$ ipython --no-banner

In [1]: import numpy as np

In [2]: np.set_printoptions(suppress=True, linewidth=160)

In [3]: M = np.array([[0, 1, 1, 0, 0, 0, 0, 0],
   ...:     [1, 0, 1, 0, 0, 0, 0, 0],
   ...:     [1, 1, 0, 0, 0, 0, 0, 0],
   ...:     [0, 0, 0, 0, 0, 1, 1, 1],
   ...:     [0, 0, 0, 0, 0, 0, 0, 0],
   ...:     [0, 0, 0, 1, 0, 0, 1, 1],
   ...:     [0, 0, 0, 1, 0, 1, 0, 1],
   ...:     [0, 0, 0, 1, 0, 1, 1, 0]])

In [4]: left, sig, Vh = np.linalg.svd(M)

In [5]: sig.round(3) + 0
Out[5]: array([3., 2., 1., 1., 1., 1., 1., 0.])

In [6]: np.argmax(sig[:-1] / (sig[1:] + 1e-6)) + 1
Out[6]: np.int64(7)

In [7]: A2 = left[:, :7] @ np.diag(sig[:7]) @ Vh[:7]

In [8]: round(np.linalg.norm(M - A2) / np.linalg.norm(M), 3)
Out[8]: np.float64(0.0)

In [9]: round(np.linalg.norm(M - A2, 2), 3), round(float(sig[7]), 3)
Out[9]: (np.float64(0.0), 0.0)

In [10]: np.linalg.matrix_rank(A2)
Out[10]: np.int64(7)

In [11]: np.round(np.abs(M - A2).max(), 3)
Out[11]: np.float64(0.0)

In [12]: A = np.loadtxt("out3.csv", delimiter=",")

In [13]: A
Out[13]: 
array([[-10.729,  -5.44 ,  -0.674,  11.776,   5.718],
       [-13.755,  -3.816,   7.737,   4.224,  15.76 ],
       [-12.786, -13.494,   4.589,   7.545,   9.028],
       [ -9.654,   4.41 ,   3.109,   7.901,   9.063],
       [ -7.311,  -0.468,   1.846,  10.882,   3.194],
       [ -8.827,   0.878,  -0.975,  12.155,   4.591],
       [ -9.096,  -7.041,   1.755,   9.774,   3.299],
       [-11.457,  12.369,   3.718,  10.11 ,  17.089],
       [ -9.364,  -1.624,   3.868,  10.05 ,   7.925],
       [ -8.528,   0.163,  13.232,  -3.892,   8.661],
       [ -6.619,  -3.014,  -1.611,  15.959,   0.318],
       [ -9.138,   6.402,  12.029,   0.626,  13.334],
       [-11.995,  -3.086,   2.705,  11.272,  11.745],
       [-11.026,  -0.978,   5.214,   5.99 ,  10.447],
       [-11.854, -11.768,  -0.739,  14.433,   6.574],
       [ -8.997,   1.857,   8.285,   1.833,   8.542],
       [ -9.632,  -5.007,  -6.307,  19.994,   2.839],
       [ -9.124,   3.34 ,   3.008,   8.402,   7.83 ],
       [ -6.094,  -0.406,   3.932,   8.948,   1.908],
       [ -9.462,  -1.026,   6.657,   4.019,   7.886],
       [ -9.398,   7.542,  11.839,  -0.617,  13.474],
       [ -8.776,  -3.263,   3.155,   9.305,   5.204],
       [ -9.715,   2.147,   6.102,   4.931,   9.529],
       [ -7.643,   8.046,   0.856,  12.598,   7.056],
       [ -8.705,   6.159,  13.87 ,  -3.904,  11.879],
       [-10.03 ,  -6.245,   5.531,   8.68 ,   8.178],
       [ -9.458,   2.917,   6.591,   4.733,   9.7  ],
       [ -9.514,   1.78 ,   5.998,   4.144,   8.54 ],
       [ -3.966,   7.081,   0.063,  13.382,  -0.4  ],
       [ -8.974,   2.281,   4.988,   7.219,   8.341]])

In [14]: gram = np.cov(A, rowvar=False)

In [15]: round(np.corrcoef(A[:, 3], A[:, 2])[0, 1], 3)
Out[15]: np.float64(-0.977)

In [16]: np.round(np.linalg.eigvalsh(gram)[::-1], 3) + 0
Out[16]: array([66.793, 27.252, 11.753,  0.648,  0.   ])

In [17]: vec = np.array([1, 7, 3, 4, 0])

In [18]: A @ np.eye(5)[4]
Out[18]: 
array([ 5.718, 15.76 ,  9.028,  9.063,  3.194,  4.591,  3.299, 17.089,  7.925,  8.661,  0.318, 13.334, 11.745, 10.447,  6.574,  8.542,  2.839,  7.83 ,  1.908,
        7.886, 13.474,  5.204,  9.529,  7.056, 11.879,  8.178,  9.7  ,  8.54 , -0.4  ,  8.341])

In [19]: np.linalg.norm(A @ vec) <= np.linalg.norm(A, 2) * np.linalg.norm(vec) + 1e-9
Out[19]: np.True_

In [20]: vec @ A
Traceback (most recent call last):
  Cell In[20], line 1
    vec @ A
ValueError: matmul: Input operand 1 has a mismatch in its core dimension 0, with gufunc signature (n?,k),(k,m?)->(n?,m?) (size 30 is different from 5)


In [21]: np.sign((A @ vec).round(6))
Out[21]: array([-1., -1., -1.,  1.,  1.,  1., -1.,  1.,  1.,  1.,  1.,  1.,  1.,  1., -1.,  1.,  1.,  1.,  1.,  1.,  1.,  1.,  1.,  1.,  1., -1.,  1.,  1.,  1.,  1.])

In [22]: Xc = (A - A.mean(axis=0)) / A.std(axis=0)

In [23]: np.round(Xc.std(axis=0), 3)
Out[23]: array([1., 1., 1., 1., 1.])

In [24]: c = np.linalg.lstsq(np.delete(Xc, 2, axis=1), Xc[:, 2])[0]

In [25]: np.abs(c).argmax()
Out[25]: np.int64(3)

In [26]: round(float(1 - np.var(Xc[:, 2] - np.delete(Xc, 2, axis=1) @ c)), 3)
Out[26]: 1.0

In [27]: mat = np.array([[5, 6, 7, 8, 9],
    ...:     [10, 11, 12, 13, 14],
    ...:     [15, 16, 17, 18, 19],
    ...:     [20, 21, 22, 23, 24]])

In [28]: round(np.linalg.norm(mat, 2) / np.linalg.norm(mat), 3)
Out[28]: np.float64(0.999)

In [29]: [round(float(x), 3) for x in np.linalg.svd(mat, compute_uv=False)[:3]]
Out[29]: [69.749, 2.267, 0.0]

In [30]: lab = A[:, 1] > np.median(A[:, 1])

In [31]: u = A[lab].mean(axis=0) - A[~lab].mean(axis=0)

In [32]: np.argsort(-np.abs(u).round(6), kind="stable")
Out[32]: array([1, 3, 2, 4, 0])

In [33]: left, sig, Vh = np.linalg.svd(mat)

In [34]: V = Vh[:(sig > 1e-8).sum()]

In [35]: rng = np.random.default_rng(48)

In [36]: vec = mat[0] + 3 * mat[1] + rng.integers(2) * np.eye(5)[2]

In [37]: vec
Out[37]: array([35., 39., 43., 47., 51.])

In [38]: np.allclose(V.T @ V @ vec, vec)
Out[38]: True

In [39]: np.linalg.matrix_rank(np.vstack([mat, vec]))
Out[39]: np.int64(2)

In [40]: np.round(np.linalg.norm(vec - V.T @ V @ vec), 3)
Out[40]: np.float64(0.0)

In [41]: left, sig, Vh = np.linalg.svd(mat)

In [42]: np.argmax(sig[:-1] / (sig[1:] + 1e-6)) + 1
Out[42]: np.int64(2)

In [43]: A2 = left[:, :2] @ np.diag(sig[:2]) @ Vh[:2]

In [44]: A2.round(3)
Out[44]: 
array([[ 5.,  6.,  7.,  8.,  9.],
       [10., 11., 12., 13., 14.],
       [15., 16., 17., 18., 19.],
       [20., 21., 22., 23., 24.]])

In [45]: np.linalg.matrix_rank(A2)
Out[45]: np.int64(2)

In [46]: np.linalg.matrix_rank(mat, rtol=0.05)
Out[46]: np.int64(1)

In [47]: round(np.linalg.norm(mat - A2, 2), 3), np.round(sig[2], 3)
Out[47]: (np.float64(0.0), np.float64(0.0))

In [48]: np.unique(mat.round(6), axis=0).shape
Out[48]: (4, 5)

In [49]: np.linalg.lstsq(mat[:-1].T, mat[-1])[2]
Out[49]: np.int32(2)

In [50]: np.allclose(mat[:-1].T @ np.linalg.lstsq(mat[:-1].T, mat[-1])[0], mat[-1])
Out[50]: True

In [51]: round(np.trace(np.linalg.pinv(mat) @ mat), 3)
Out[51]: np.float64(2.0)

In [52]: K = np.load("sample7.npy")

In [53]: K
Out[53]: 
array([[ 27,  -9, -18, -18, -18, -18,   0,  27,  -9],
       [-21,   7,  14,  14,  14,  14,   0, -21,   7],
       [-27,   9,  18,  18,  18,  18,   0, -27,   9]])

In [54]: np.argsort(-np.linalg.norm(K, axis=0).round(6), kind="stable")[:3]
Out[54]: array([0, 7, 2])

In [55]: [round(float(x), 3) for x in np.linalg.svd(K, compute_uv=False)[:3]]
Out[55]: [87.155, 0.0, 0.0]

In [56]: W = np.array([[-2, 0, 0],
    ...:     [0, 1, -2],
    ...:     [1, 0, -2],
    ...:     [0, -2, 0],
    ...:     [-2, 0, 2],
    ...:     [0, 2, -2],
    ...:     [-1, 0, 2],
    ...:     [2, 0, 0],
    ...:     [-1, 1, -1]])

In [57]: c = np.array([-5, -5, -2])

In [58]: hid = np.maximum(K @ W + c, 0)

In [59]: np.linalg.matrix_rank(hid)
Out[59]: np.int64(2)

In [60]: np.round((hid > 0).mean(axis=0), 3)
Out[60]: array([0.333, 0.667, 0.333])

In [61]: (hid > 0).astype(int)
Out[61]: 
array([[1, 0, 1],
       [0, 1, 0],
       [0, 1, 0]])

In [62]: hid
Out[62]: 
array([[22,  0, 61],
       [ 0,  9,  0],
       [ 0, 13,  0]])

In [63]: C = np.array([[1, 3], [2, 0], [0, 1]])

In [64]: hid @ C
Out[64]: 
array([[ 22, 127],
       [ 18,   0],
       [ 26,   0]])

In [65]: W @ C
Out[65]: 
array([[-2, -6],
       [ 2, -2],
       [ 1,  1],
       [-4,  0],
       [-2, -4],
       [ 4, -2],
       [-1, -1],
       [ 2,  6],
       [ 1, -4]])
